% python3 -q
>>> import numpy as np
>>> import numpy.linalg as la
>>> np.set_printoptions(precision=3, suppress=True, linewidth=200)
>>> def rd(a):
...     return np.round(a, 3) + 0
... 
>>> Y = np.array([[1, 1], [1, -1]])
>>> rng = np.random.default_rng(643)
>>> K = np.kron(Y, np.kron(Y, Y))[rng.permutation(8)][:4]
>>> K
array([[ 1, -1, -1,  1,  1, -1, -1,  1],
       [ 1, -1,  1, -1,  1, -1,  1, -1],
       [ 1,  1, -1, -1, -1, -1,  1,  1],
       [ 1, -1,  1, -1, -1,  1, -1,  1]])
>>> Y = K + rng.integers(-2, 3, (4, 3)) @ rng.integers(-2, 3, (3, 8))
>>> Y
array([[ 3, -5, -5, -1,  3,  0, -1,  1],
       [-5,  7, 10,  4, -4, -2,  3, -2],
       [ 1,  3,  0,  0, -1, -4,  0,  1],
       [-3,  5,  7,  3, -4, -2,  0,  0]])
>>> la.matrix_rank(Y - K, tol=1e-8)
np.int64(3)
>>> Y - K
array([[ 2, -4, -4, -2,  2,  1,  0,  0],
       [-6,  8,  9,  5, -5, -1,  2, -1],
       [ 0,  2,  1,  1,  0, -3, -1,  0],
       [-4,  6,  6,  4, -3, -3,  1, -1]])
>>> T = np.stack([K, -3 * K, K[::-1]])
>>> rd(la.norm(T, axis=(1, 2)))
array([ 5.657, 16.971,  5.657])
>>> np.einsum("bij,cij->bc", T, T)
array([[ 32, -96,   0],
       [-96, 288,   0],
       [  0,   0,  32]])
>>> t = np.radians(72)
>>> r_ = np.eye(8)
>>> r_[6, 6] = r_[1, 1] = np.cos(t)
>>> r_[6, 1], r_[1, 6] = -np.sin(t), np.sin(t)
>>> rd(r_)
array([[ 1.   ,  0.   ,  0.   ,  0.   ,  0.   ,  0.   ,  0.   ,  0.   ],
       [ 0.   ,  0.309,  0.   ,  0.   ,  0.   ,  0.   ,  0.951,  0.   ],
       [ 0.   ,  0.   ,  1.   ,  0.   ,  0.   ,  0.   ,  0.   ,  0.   ],
       [ 0.   ,  0.   ,  0.   ,  1.   ,  0.   ,  0.   ,  0.   ,  0.   ],
       [ 0.   ,  0.   ,  0.   ,  0.   ,  1.   ,  0.   ,  0.   ,  0.   ],
       [ 0.   ,  0.   ,  0.   ,  0.   ,  0.   ,  1.   ,  0.   ,  0.   ],
       [ 0.   , -0.951,  0.   ,  0.   ,  0.   ,  0.   ,  0.309,  0.   ],
       [ 0.   ,  0.   ,  0.   ,  0.   ,  0.   ,  0.   ,  0.   ,  1.   ]])
>>> Y = K @ r_.T
>>> rd(np.abs(Y - K).max(axis=0))
array([0.   , 1.642, 0.   , 0.   , 0.   , 0.   , 1.642, 0.   ])
>>> rd(Y)
array([[ 1.   , -1.26 , -1.   ,  1.   ,  1.   , -1.   ,  0.642,  1.   ],
       [ 1.   ,  0.642,  1.   , -1.   ,  1.   , -1.   ,  1.26 , -1.   ],
       [ 1.   ,  1.26 , -1.   , -1.   , -1.   , -1.   , -0.642,  1.   ],
       [ 1.   , -1.26 ,  1.   , -1.   , -1.   ,  1.   ,  0.642,  1.   ]])
>>> x = np.array([1, -3, -3, -3, -2, 2, 0, -2])
>>> a = np.maximum(K @ x, 0)
>>> np.flatnonzero(a > 1e-9)
array([1, 2, 3])
>>> np.maximum(K @ (3 * x), 0)
array([ 0,  6,  6, 18])
>>> np.maximum(K @ x, 0) - np.maximum(-K @ x, 0)
array([-2,  2,  2,  6])
>>> K * (a > 1e-9)[:, None]
array([[ 0,  0,  0,  0,  0,  0,  0,  0],
       [ 1, -1,  1, -1,  1, -1,  1, -1],
       [ 1,  1, -1, -1, -1, -1,  1,  1],
       [ 1, -1,  1, -1, -1,  1, -1,  1]])
>>> m1 = np.loadtxt("layer8.csv", delimiter=",")
>>> m1
array([[-1.644, -2.481, -1.647, -1.682,  0.11 , -1.603, -2.496,  0.026],
       [ 0.856,  1.5  ,  0.916,  0.968, -0.056,  0.955,  1.446, -0.034],
       [ 0.922,  1.387,  1.054,  0.97 ,  0.111,  0.885,  1.396, -0.068],
       [ 1.883,  2.801,  1.726,  1.833, -0.003,  1.853,  2.79 , -0.042],
       [ 1.09 ,  1.858,  1.115,  1.156,  0.079,  1.134,  1.752, -0.02 ],
       [-0.227, -0.285, -0.206, -0.149,  0.028, -0.157, -0.204, -0.069],
       [ 0.196,  0.339,  0.195,  0.239, -0.103,  0.355,  0.427, -0.057],
       [-5.072, -7.559, -5.112, -5.126,  0.018, -5.036, -7.568,  0.007],
       [-1.471, -2.226, -1.536, -1.506, -0.08 , -1.463, -2.189, -0.003],
       [ 2.724,  4.156,  2.81 ,  2.857,  0.022,  2.706,  4.041,  0.03 ],
       [-0.851, -1.28 , -0.867, -0.899, -0.051, -0.843, -1.227, -0.005],
       [-1.577, -2.434, -1.633, -1.655, -0.054, -1.594, -2.428,  0.02 ],
       [ 2.487,  3.656,  2.383,  2.423,  0.018,  2.428,  3.593, -0.018],
       [ 0.356,  0.416,  0.294,  0.329, -0.033,  0.341,  0.433,  0.015],
       [-0.284, -0.516, -0.316, -0.301, -0.075, -0.279, -0.517,  0.054],
       [ 5.338,  7.817,  5.262,  5.25 ,  0.002,  5.263,  7.944,  0.003],
       [ 0.496,  0.754,  0.514,  0.523, -0.004,  0.541,  0.816,  0.   ],
       [-1.69 , -2.536, -1.72 , -1.633,  0.026, -1.72 , -2.613,  0.054],
       [-1.805, -2.719, -1.804, -1.741,  0.111, -1.822, -2.704, -0.024],
       [-1.596, -2.345, -1.633, -1.533,  0.025, -1.621, -2.365, -0.004],
       [-4.425, -6.783, -4.567, -4.481, -0.059, -4.534, -6.715, -0.034]])
>>> P = m1 @ la.solve(m1.T @ m1, m1.T)
>>> rd(P @ m1[:, 6])
array([-2.496,  1.446,  1.396,  2.79 ,  1.752, -0.204,  0.427, -7.568, -2.189,  4.041, -1.227, -2.428,  3.593,  0.433, -0.517,  7.944,  0.816, -2.613, -2.704, -2.365, -6.715])
>>> F = np.load("m.npy")
>>> F
array([[ 0., -2.,  5.],
       [ 0.,  0.,  1.],
       [ 0., -3.,  5.]])
>>> r = la.matrix_rank(F)
>>> r
np.int64(2)
>>> null = la.svd(F)[2][r:].T
>>> [int(la.matrix_rank(F[:i])) for i in range(1, len(F) + 1)]
[1, 2, 2]
>>> [int(la.matrix_rank(F[:, :j + 1])) for j in range(3)]
[0, 1, 2]
>>> la.matrix_rank(F.T @ F), la.matrix_rank(F @ F.T)
(np.int64(2), np.int64(2))
>>> null.shape
(3, 1)
>>> u, g = F[2], F[0]
>>> u @ g
np.float64(31.0)
>>> u @ u
np.float64(34.0)
>>> p = (u @ g) / (u @ u) * u
>>> rd(p)
array([ 0.   , -2.735,  4.559])
>>> rd(g - p)
array([0.   , 0.735, 0.441])
>>> rd(la.norm(u + g) ** 2 + la.norm(u - g) ** 2)
np.float64(126.0)
>>> la.matrix_rank(np.outer(u, g))
np.int64(1)
>>> P = np.triu(np.array([[-1, -1, 2], [0, 1, 0], [-1, 2, -2]]), 1) + np.eye(3)
>>> Y = P @ F @ la.inv(P)
>>> rd(la.det(Y))
np.float64(0.0)
>>> J = np.loadtxt("a.csv", delimiter=",")
>>> J
array([[  6.355, -23.272,   3.837,   6.449,   2.215, -25.6  ,  26.447,  15.831],
       [ 10.183, -24.916,   1.921,   4.645,   3.629, -25.978,  26.396,  17.659],
       [ 10.734, -23.453,   1.885,   5.193,   4.789, -25.205,  26.545,  18.429],
       [ 10.09 , -23.994,   4.851,   6.321,   2.103, -29.234,  26.328,  19.118],
       [  8.719, -23.307,   1.904,   5.947,   2.772, -25.99 ,  26.571,  18.017],
       [  7.598, -23.715,   3.839,   6.287,   3.813, -27.964,  27.329,  19.146],
       [ 10.764, -22.462,   3.085,   6.722,   3.9  , -26.762,  26.919,  17.472],
       [ 10.262, -24.901,   3.723,   6.122,   4.506, -26.145,  27.479,  18.755],
       [  8.86 , -21.961,   2.497,   4.62 ,   3.593, -26.841,  26.129,  18.505],
       [  8.787, -22.443,   4.036,   5.089,   2.686, -28.26 ,  26.635,  18.84 ],
       [  9.476, -23.559,   3.221,   7.289,   4.308, -25.871,  26.996,  17.679],
       [  9.463, -23.825,   4.915,   6.191,   1.133, -26.928,  27.458,  18.461],
       [  8.317, -24.215,   5.246,   5.409,   2.456, -27.641,  26.288,  17.822],
       [  8.391, -22.553,   3.628,   5.406,   2.019, -26.957,  26.689,  17.903],
       [  9.38 , -23.229,   2.101,   6.065,   4.683, -27.268,  27.131,  18.991],
       [  8.072, -24.608,   2.757,   7.283,   2.174, -27.364,  28.089,  16.797],
       [ 10.391, -24.852,   3.453,   6.461,   2.856, -25.887,  27.468,  17.804],
       [  9.028, -23.736,   2.874,   7.188,   2.212, -26.094,  28.031,  18.468],
       [  9.093, -24.418,   3.515,   5.209,   4.145, -25.352,  26.018,  16.307],
       [  9.125, -24.217,   5.766,   7.354,   3.387, -27.523,  27.697,  17.697],
       [  6.28 , -23.5  ,   2.963,   7.644,   3.223, -28.015,  27.771,  17.866],
       [  7.3  , -23.997,   3.078,   6.444,   4.963, -28.622,  26.239,  18.766],
       [  8.165, -24.555,   1.858,   5.161,   3.023, -26.206,  26.556,  18.059],
       [  7.41 , -24.451,   4.037,   6.443,   4.078, -23.184,  26.424,  19.004],
       [ 10.013, -24.271,   0.081,   5.478,   2.371, -25.327,  26.347,  16.31 ],
       [  9.975, -26.918,   3.374,   5.45 ,   3.554, -26.589,  29.55 ,  18.155],
       [  8.431, -24.638,   2.953,   6.445,   4.364, -28.049,  28.136,  17.831],
       [  8.88 , -24.076,   4.172,   2.134,   3.771, -26.346,  27.521,  18.06 ],
       [  8.108, -22.329,   2.516,   3.969,   3.979, -28.726,  26.365,  17.157],
       [  8.953, -25.183,   3.704,   5.509,   2.083, -27.764,  28.812,  16.5  ]])
>>> basis = J[[6, 23]].astype(float)
>>> for _ in range(5):
...     z = la.norm(J[:, None] - basis, axis=-1).argmin(axis=1)
...     basis = np.array([J[z == j].mean(axis=0) for j in range(2)])
... 
>>> z
array([1, 0, 0, 0, 0, 0, 0, 0, 0, 0, 0, 0, 0, 0, 0, 0, 0, 0, 0, 0, 0, 0, 0, 1, 0, 0, 0, 0, 0, 0])
>>> np.bincount(z)
array([28,  2])
